$ python3 -q
>>> import numpy as np
>>> from numpy import linalg as LA
>>> np.set_printoptions(precision=1, suppress=True, linewidth=160, legacy="1.25")
>>> tidy = lambda a: np.round(a, 1) + 0
>>> J = np.load("dump.npy")
>>> J
array([[ 3,  4,  5,  6,  7,  8,  9, 10, 11],
       [12, 13, 14, 15, 16, 17, 18, 19, 20],
       [21, 22, 23, 24, 25, 26, 27, 28, 29],
       [30, 31, 32, 33, 34, 35, 36, 37, 38],
       [39, 40, 41, 42, 43, 44, 45, 46, 47],
       [48, 49, 50, 51, 52, 53, 54, 55, 56]])
>>> r0 = np.array([-4, 5, 1])
>>> np.polyval(r0, J[0])
array([ -20,  -43,  -74, -113, -160, -215, -278, -349, -428])
>>> K = np.load("block15.npy")
>>> tidy(K)
array([[-5.6, -1.3,  6.4,  2.3,  4.4, -0.9],
       [-6.4, -0.8,  5.3,  3.3,  4.3,  0.4],
       [-7.1,  0.6,  1.7,  5. ,  3.3,  3.3],
       [-7. ,  0.7,  1.4,  5.1,  3.2,  3.5],
       [ 6.2, -1.5,  1.4, -5.4, -1.8, -5. ],
       [-1.1, -2.5,  7.6, -1.7,  3.2, -4.6],
       [ 3.5,  2.1, -7.6, -0.2, -4.1,  3.1],
       [-5. ,  2.1, -3.4,  5.1,  0.6,  5.7],
       [-5.8,  1.7, -2.2,  5.3,  1.4,  5.3],
       [-6.1, -1.1,  5.9,  2.8,  4.4, -0.2],
       [ 5.5,  1.4, -6.5, -2.1, -4.4,  1.1],
       [ 6.7, -1.1, -0.1, -5.3, -2.6, -4.3],
       [ 2.6, -2.5,  5.9, -4.1,  1.1, -5.8],
       [-4.1,  2.3, -4.5,  4.8, -0.1,  5.8],
       [ 6.3,  0.9, -5.6, -3.1, -4.4, -0.1],
       [ 4. , -2.3,  4.7, -4.7,  0.2, -5.9]])
>>> cov = np.cov(K, rowvar=False)
>>> tidy(LA.eigvalsh(cov)[::-1])
array([62.1, 42.8,  0. ,  0. ,  0. ,  0. ])
>>> tidy(np.corrcoef(K.T))
array([[ 1. , -0.2, -0.3, -0.9, -0.8, -0.6],
       [-0.2,  1. , -0.9,  0.6, -0.4,  0.9],
       [-0.3, -0.9,  1. , -0.1,  0.8, -0.6],
       [-0.9,  0.6, -0.1,  1. ,  0.6,  0.9],
       [-0.8, -0.4,  0.8,  0.6,  1. ,  0. ],
       [-0.6,  0.9, -0.6,  0.9,  0. ,  1. ]])
>>> np.argsort(-K.std(axis=0).round(6), kind="stable")
array([0, 2, 3, 5, 4, 1])
>>> np.argwhere(np.triu(np.abs(np.corrcoef(K.T)) > 0.8, 1))
array([[0, 3],
       [0, 4],
       [1, 2],
       [1, 5],
       [3, 5]])
>>> tidy(K @ LA.pinv(K) @ K)
array([[-5.6, -1.3,  6.4,  2.3,  4.4, -0.9],
       [-6.4, -0.8,  5.3,  3.3,  4.3,  0.4],
       [-7.1,  0.6,  1.7,  5. ,  3.3,  3.3],
       [-7. ,  0.7,  1.4,  5.1,  3.2,  3.5],
       [ 6.2, -1.5,  1.4, -5.4, -1.8, -5. ],
       [-1.1, -2.5,  7.6, -1.7,  3.2, -4.6],
       [ 3.5,  2.1, -7.6, -0.2, -4.1,  3.1],
       [-5. ,  2.1, -3.4,  5.1,  0.6,  5.7],
       [-5.8,  1.7, -2.2,  5.3,  1.4,  5.3],
       [-6.1, -1.1,  5.9,  2.8,  4.4, -0.2],
       [ 5.5,  1.4, -6.5, -2.1, -4.4,  1.1],
       [ 6.7, -1.1, -0.1, -5.3, -2.6, -4.3],
       [ 2.6, -2.5,  5.9, -4.1,  1.1, -5.8],
       [-4.1,  2.3, -4.5,  4.8, -0.1,  5.8],
       [ 6.3,  0.9, -5.6, -3.1, -4.4, -0.1],
       [ 4. , -2.3,  4.7, -4.7,  0.2, -5.9]])
>>> LA.lstsq(K[:-1].T, K[-1])[2]
2
>>> r = LA.matrix_rank(K)
>>> r
2
>>> N = LA.svd(K)[2][r:].T
>>> [int(LA.matrix_rank(K[:i])) for i in range(1, len(K) + 1)]
[1, 2, 2, 2, 2, 2, 2, 2, 2, 2, 2, 2, 2, 2, 2, 2]
>>> [int(LA.matrix_rank(K[:, :j + 1])) for j in range(6)]
[1, 2, 2, 2, 2, 2]
>>> tidy(N @ N.T)
array([[ 0.5,  0. ,  0.2,  0.3,  0.3,  0.2],
       [ 0. ,  0.9,  0.2, -0.1,  0.1, -0.1],
       [ 0.2,  0.2,  0.4,  0.1, -0.3,  0.3],
       [ 0.3, -0.1,  0.1,  0.7, -0.1, -0.3],
       [ 0.3,  0.1, -0.3, -0.1,  0.8,  0. ],
       [ 0.2, -0.1,  0.3, -0.3,  0. ,  0.7]])
>>> [int(LA.matrix_rank(np.delete(K, i, axis=0))) for i in range(16)]
[2, 2, 2, 2, 2, 2, 2, 2, 2, 2, 2, 2, 2, 2, 2, 2]
>>> r = LA.matrix_rank(J)
>>> r
2
>>> N = LA.svd(J)[2][r:].T
>>> N.shape
(9, 7)
>>> [int(LA.matrix_rank(J[:i])) for i in range(1, len(J) + 1)]
[1, 2, 2, 2, 2, 2]
>>> W0 = np.minimum.outer(np.arange(1, 6), np.arange(1, 6)) * 2
>>> W0
array([[ 2,  2,  2,  2,  2],
       [ 2,  4,  4,  4,  4],
       [ 2,  4,  6,  6,  6],
       [ 2,  4,  6,  8,  8],
       [ 2,  4,  6,  8, 10]])
>>> w, evecs = LA.eigh(W0)
>>> x0 = np.array([0, 5, 9, 7, 2])
>>> x0 @ W0 @ x0
2934
>>> tidy(x0 @ W0 @ x0 / (x0 @ x0)), tidy(w[0]), tidy(w[-1])
(18.5, 0.5, 24.7)
>>> tidy(evecs * np.sqrt(w) @ evecs.T)
array([[1.2, 0.5, 0.3, 0.3, 0.3],
       [0.5, 1.6, 0.8, 0.6, 0.5],
       [0.3, 0.8, 1.8, 1.1, 0.9],
       [0.3, 0.6, 1.1, 2.1, 1.4],
       [0.3, 0.5, 0.9, 1.4, 2.6]])
>>> cov = W0.T @ W0
>>> tidy(LA.svd(W0, compute_uv=False) ** 2)
array([609.5,   8.4,   1.4,   0.5,   0.3])
>>> np.diag(cov)
array([ 20,  68, 128, 184, 220])
>>> (W0 @ W0.T).shape
(5, 5)
>>> cov
array([[ 20,  36,  48,  56,  60],
       [ 36,  68,  92, 108, 116],
       [ 48,  92, 128, 152, 164],
       [ 56, 108, 152, 184, 200],
       [ 60, 116, 164, 200, 220]])
>>> tidy(LA.eigvalsh(cov)[::-1])
array([609.5,   8.4,   1.4,   0.5,   0.3])
>>> E = np.loadtxt("data.csv", delimiter=",")
>>> E
array([[0., 1., 0., 0., 0., 0., 0., 1., 0., 1., 0., 0., 0., 0., 0., 0.],
       [1., 0., 0., 0., 1., 0., 0., 0., 0., 0., 0., 0., 0., 0., 1., 0.],
       [0., 0., 0., 1., 0., 0., 0., 1., 0., 0., 0., 0., 0., 0., 0., 0.],
       [0., 0., 1., 0., 0., 0., 0., 0., 0., 0., 0., 0., 1., 0., 0., 0.],
       [0., 1., 0., 0., 0., 1., 0., 0., 0., 1., 1., 0., 1., 0., 0., 0.],
       [0., 0., 0., 0., 1., 0., 0., 0., 1., 0., 0., 1., 1., 0., 1., 0.],
       [0., 0., 0., 0., 0., 0., 0., 0., 0., 0., 0., 0., 0., 0., 0., 0.],
       [1., 0., 1., 0., 0., 0., 0., 0., 0., 0., 0., 1., 1., 0., 0., 0.],
       [0., 0., 0., 0., 0., 1., 0., 0., 0., 0., 1., 1., 0., 0., 0., 0.],
       [1., 0., 0., 0., 1., 0., 0., 0., 0., 0., 1., 0., 0., 0., 0., 0.],
       [0., 0., 0., 0., 1., 0., 0., 0., 1., 1., 0., 0., 1., 1., 1., 0.],
       [0., 0., 0., 0., 0., 1., 0., 1., 1., 0., 0., 0., 1., 0., 1., 1.],
       [0., 0., 0., 1., 1., 1., 0., 1., 0., 0., 1., 1., 0., 0., 0., 0.],
       [0., 0., 0., 0., 0., 0., 0., 0., 0., 0., 1., 0., 0., 0., 1., 1.],
       [0., 1., 0., 0., 0., 1., 0., 0., 0., 0., 1., 1., 0., 1., 0., 0.],
       [0., 0., 0., 0., 0., 0., 0., 0., 0., 0., 0., 1., 0., 1., 0., 0.]])
>>> left, sv, Vt = LA.svd(J)
>>> tidy(sv)
array([245. ,   8.7,   0. ,   0. ,   0. ,   0. ])
>>> np.argmax(sv[:-1] / (sv[1:] + 1e-6)) + 1
2
>>> out = left[:, :2] @ np.diag(sv[:2]) @ Vt[:2]
>>> tidy(LA.norm(J - out) / LA.norm(J))
0.0
>>> tidy(np.abs(J - out).max())
0.0
>>> tidy(out)
array([[ 3.,  4.,  5.,  6.,  7.,  8.,  9., 10., 11.],
       [12., 13., 14., 15., 16., 17., 18., 19., 20.],
       [21., 22., 23., 24., 25., 26., 27., 28., 29.],
       [30., 31., 32., 33., 34., 35., 36., 37., 38.],
       [39., 40., 41., 42., 43., 44., 45., 46., 47.],
       [48., 49., 50., 51., 52., 53., 54., 55., 56.]])
>>> np.trace(E @ E @ E) // 6
8.0
>>> low = np.diag(E.sum(axis=1)) - E
>>> tidy(LA.eigvalsh(low))
array([0. , 0. , 0.8, 1.2, 1.9, 2.5, 2.7, 2.9, 3.5, 3.6, 4.9, 5.2, 6.1, 7. , 7.3, 8.3])
>>> tidy(LA.det(E))
0.0
>>> np.flatnonzero(LA.matrix_power((E != 0) + (E.T != 0) + np.eye(16), 16)[6])
array([6])
>>> m1 = np.load("layer17.npy")
>>> m1
array([[ 9,  0,  0,  0,  0,  0,  8,  0,  0],
       [ 0, -3, -2,  0,  0, -8,  0,  8,  0],
       [ 0, -9,  9,  0,  0,  9,  0,  3,  0],
       [ 0,  0,  0,  0, -5,  0,  0,  0,  7],
       [ 0,  0,  0,  4,  4,  0,  0,  0,  5],
       [ 0,  4,  6,  0,  0, -4,  0,  6,  0],
       [ 8,  0,  0,  0,  0,  0, -9,  0,  0],
       [ 0,  7,  8,  0,  0,  7,  0,  0,  0],
       [ 0,  0,  0,  1,  9,  0,  0,  0,  1]])
>>> (LA.matrix_power((m1 != 0) + (m1.T != 0) + np.eye(9), 9) > 0).astype(int)
array([[1, 0, 0, 0, 0, 0, 1, 0, 0],
       [0, 1, 1, 0, 0, 1, 0, 1, 0],
       [0, 1, 1, 0, 0, 1, 0, 1, 0],
       [0, 0, 0, 1, 1, 0, 0, 0, 1],
       [0, 0, 0, 1, 1, 0, 0, 0, 1],
       [0, 1, 1, 0, 0, 1, 0, 1, 0],
       [1, 0, 0, 0, 0, 0, 1, 0, 0],
       [0, 1, 1, 0, 0, 1, 0, 1, 0],
       [0, 0, 0, 1, 1, 0, 0, 0, 1]])
>>> tidy(np.sort(LA.eigvals(m1).real))
array([-12. ,  -9.9,  -8. ,  -2.5,  -2.5,   3.9,  10. ,  12. ,  15.9])
>>> rng = np.random.default_rng(199919)
>>> idx = rng.permutation(9)
>>> idx
array([0, 3, 8, 6, 4, 5, 2, 7, 1])
>>> out = m1[idx][:, idx]
>>> np.diag(out)
array([ 9,  0,  1, -9,  4, -4,  9,  0, -3])
>>> tidy(np.sort(np.abs(LA.eigvals(out))))
array([ 3.9,  4.7,  4.7,  8. ,  9.9, 10. , 12. , 12. , 15.9])
>>> np.trace(out)
7
>>> O, r_ = LA.qr(m1)
>>> tidy(O.T @ O)
array([[1., 0., 0., 0., 0., 0., 0., 0., 0.],
       [0., 1., 0., 0., 0., 0., 0., 0., 0.],
       [0., 0., 1., 0., 0., 0., 0., 0., 0.],
       [0., 0., 0., 1., 0., 0., 0., 0., 0.],
       [0., 0., 0., 0., 1., 0., 0., 0., 0.],
       [0., 0., 0., 0., 0., 1., 0., 0., 0.],
       [0., 0., 0., 0., 0., 0., 1., 0., 0.],
       [0., 0., 0., 0., 0., 0., 0., 1., 0.],
       [0., 0., 0., 0., 0., 0., 0., 0., 1.]])
>>> tidy(abs(r_[0, 0])), tidy(LA.norm(m1[:, 0]))
(12.0, 12.0)
>>> tidy(np.abs(np.diag(r_)))
array([12. , 12.4, 13.6,  4.1,  9.2, 10.7, 12. ,  2.7,  5.8])
>>> x0 = np.array([-5, 1, -3, -5, 1, -5, -2, -3, 3])
>>> m1 @ np.ones(9)
array([17., -5., 12.,  2., 13., 12., -1., 22., 11.])
>>> m1 @ x0
array([-61,  19, -90,  16,  -1, -12, -22, -52,   7])
>>> np.einsum("ij,j->i", m1, x0)
array([-61,  19, -90,  16,  -1, -12, -22, -52,   7])
>>> np.sign((m1 @ x0).round(6))
array([-1,  1, -1,  1, -1, -1, -1, -1,  1])
>>> LA.norm(m1 @ x0) <= LA.norm(m1, 2) * LA.norm(x0) + 1e-9
True
>>> r0, g = m1[4], m1[5]
>>> r0 @ g
0
>>> p = (r0 @ g) / (r0 @ r0) * r0
>>> LA.matrix_rank(np.outer(r0, g))
1
>>> g - p
array([ 0.,  4.,  6.,  0.,  0., -4.,  0.,  6.,  0.])
>>> tidy(LA.norm(r0 + g) ** 2 + LA.norm(r0 - g) ** 2)
322.0
>>> p
array([0., 0., 0., 0., 0., 0., 0., 0., 0.])
>>> X = np.array([[2, 2, 2, 2, 2, 2, 2, 2],
...     [2, 4, 4, 4, 4, 4, 4, 4],
...     [2, 4, 6, 6, 6, 6, 6, 6],
...     [2, 4, 6, 8, 8, 8, 8, 8],
...     [2, 4, 6, 8, 10, 10, 10, 10],
...     [2, 4, 6, 8, 10, 12, 12, 12],
...     [2, 4, 6, 8, 10, 12, 14, 14],
...     [2, 4, 6, 8, 10, 12, 14, 16]])
>>> w, evecs = LA.eigh(X)
>>> x0 = np.array([7, 6, 6, 6, 6, 0, 4, 0])
>>> np.abs(X).sum(axis=1).max(), tidy(np.abs(w).max())
(72, 58.7)
>>> tidy(evecs * np.maximum(w, 0) @ evecs.T)
array([[ 2.,  2.,  2.,  2.,  2.,  2.,  2.,  2.],
       [ 2.,  4.,  4.,  4.,  4.,  4.,  4.,  4.],
       [ 2.,  4.,  6.,  6.,  6.,  6.,  6.,  6.],
       [ 2.,  4.,  6.,  8.,  8.,  8.,  8.,  8.],
       [ 2.,  4.,  6.,  8., 10., 10., 10., 10.],
       [ 2.,  4.,  6.,  8., 10., 12., 12., 12.],
       [ 2.,  4.,  6.,  8., 10., 12., 14., 14.],
       [ 2.,  4.,  6.,  8., 10., 12., 14., 16.]])
>>> tidy(LA.eigvalsh(X[1:, 1:]))
array([ 0.5,  0.6,  0.8,  1.2,  2.3,  6.3, 58.3])
>>> out = LA.inv(X)
>>> tidy(LA.slogdet(X)[0])
1.0
>>> np.allclose(out, X.T)
False
>>> idx = rng.permutation(8)
>>> idx
array([4, 2, 6, 5, 7, 3, 0, 1])
>>> out = X[idx][:, idx]
>>> np.allclose(out, X)
False
>>> np.diag(out)
array([10,  6, 14, 12, 16,  8,  2,  4])
>>> C = np.array([[0, 1, 4, 0], [-5, 4, -5, -3], [0, -5, 1, 0]])
>>> M = np.repeat(C, 15 // 3, axis=0)
>>> M = M + 0.1 * rng.normal(size=M.shape)
>>> tidy(M)
array([[-0.1,  1. ,  4. ,  0. ],
       [ 0. ,  0.9,  3.9,  0.1],
       [ 0.1,  1.1,  4.2,  0. ],
       [ 0. ,  1.1,  4.1, -0.1],
       [ 0. ,  0.9,  3.8,  0. ],
       [-5. ,  4. , -5.1, -3.1],
       [-4.9,  3.9, -4.9, -3.1],
       [-5.2,  4. , -5. , -2.9],
       [-5. ,  4.2, -4.8, -2.9],
       [-5.2,  4.2, -4.7, -2.9],
       [ 0.1, -4.9,  0.9,  0.1],
       [ 0. , -4.9,  0.9,  0.1],
       [-0.2, -4.9,  1. ,  0.1],
       [ 0. , -5.1,  1. ,  0. ],
       [ 0.1, -4.9,  1. ,  0.2]])
>>> O, evecs = LA.qr(M[:, :3])[0], LA.qr(M[:, 3:])[0]
>>> sv = LA.svd(O.T @ evecs, compute_uv=False)
>>> tidy(sv)
array([1.])
>>> tidy(np.abs(LA.svd(M)[2][-1]))
array([0.5, 0. , 0. , 0.9])
>>> LA.matrix_rank(M, rtol=0.1)
3
>>> LA.cond(M) > 100
False
>>> [round(float(x), 1) for x in LA.svd(M, compute_uv=False)[:3]]
[21.0, 10.4, 6.2]
>>> np.argsort(-LA.norm(M, axis=0).round(6), kind="stable")[:3]
array([1, 2, 0])
>>> Xc = M - M.mean(axis=0)
>>> left, sv, Vt = LA.svd(Xc, full_matrices=False)
>>> np.abs(left[:, 0]).argmax()
7
>>> LA.matrix_rank(Xc)
4
>>> tidy(sv)
array([20.6, 10.3,  0.4,  0.2])
>>> D = LA.norm(M[:, None] - M[None], axis=-1)
>>> tidy(LA.norm(M - M.mean(axis=0), axis=1))
array([4.5, 4.5, 4.8, 4.7, 4.3, 7.5, 7.4, 7.5, 7.4, 7.5, 5.4, 5.4, 5.4, 5.6, 5.4])
>>> np.flatnonzero(D[5] < D.mean() / 2)
array([5, 6, 7, 8, 9])
>>> D.shape
(15, 15)
>>> np.unravel_index(D.round(6).argmax(), D.shape)
(9, 13)
>>> D.mean(axis=1).argmax()
7
>>> O, _ = LA.qr(np.array([[-0.7, 1.1, 0.2],
...     [1.7, -0.6, 0.0],
...     [-2.0, 1.4, 0.7],
...     [0.8, -0.6, 0.3],
...     [-0.7, -0.6, 0.7],
...     [0.6, -0.5, 0.7]]))
>>> mat = O @ O.T
>>> tidy(mat)
array([[ 0.4,  0.1,  0.4,  0. , -0.3,  0.1],
       [ 0.1,  0.5, -0.2,  0.2, -0.2,  0.3],
       [ 0.4, -0.2,  0.7, -0.1,  0.1,  0.1],
       [ 0. ,  0.2, -0.1,  0.2,  0.1,  0.3],
       [-0.3, -0.2,  0.1,  0.1,  0.7,  0.2],
       [ 0.1,  0.3,  0.1,  0.3,  0.2,  0.5]])
>>> out = mat / LA.norm(mat, axis=1, keepdims=True)
>>> cov = out @ out.T
>>> (np.abs(cov) > 0.9).astype(int)
array([[1, 0, 0, 0, 0, 0],
       [0, 1, 0, 0, 0, 0],
       [0, 0, 1, 0, 0, 0],
       [0, 0, 0, 1, 0, 1],
       [0, 0, 0, 0, 1, 0],
       [0, 0, 0, 1, 0, 1]])
>>> (cov - 2 * np.eye(6)).round(6).argmax(axis=1)
array([2, 3, 0, 5, 5, 3])
>>> np.argwhere(np.triu(np.abs(cov) > 0.95, 1))
array([], shape=(0, 2), dtype=int64)
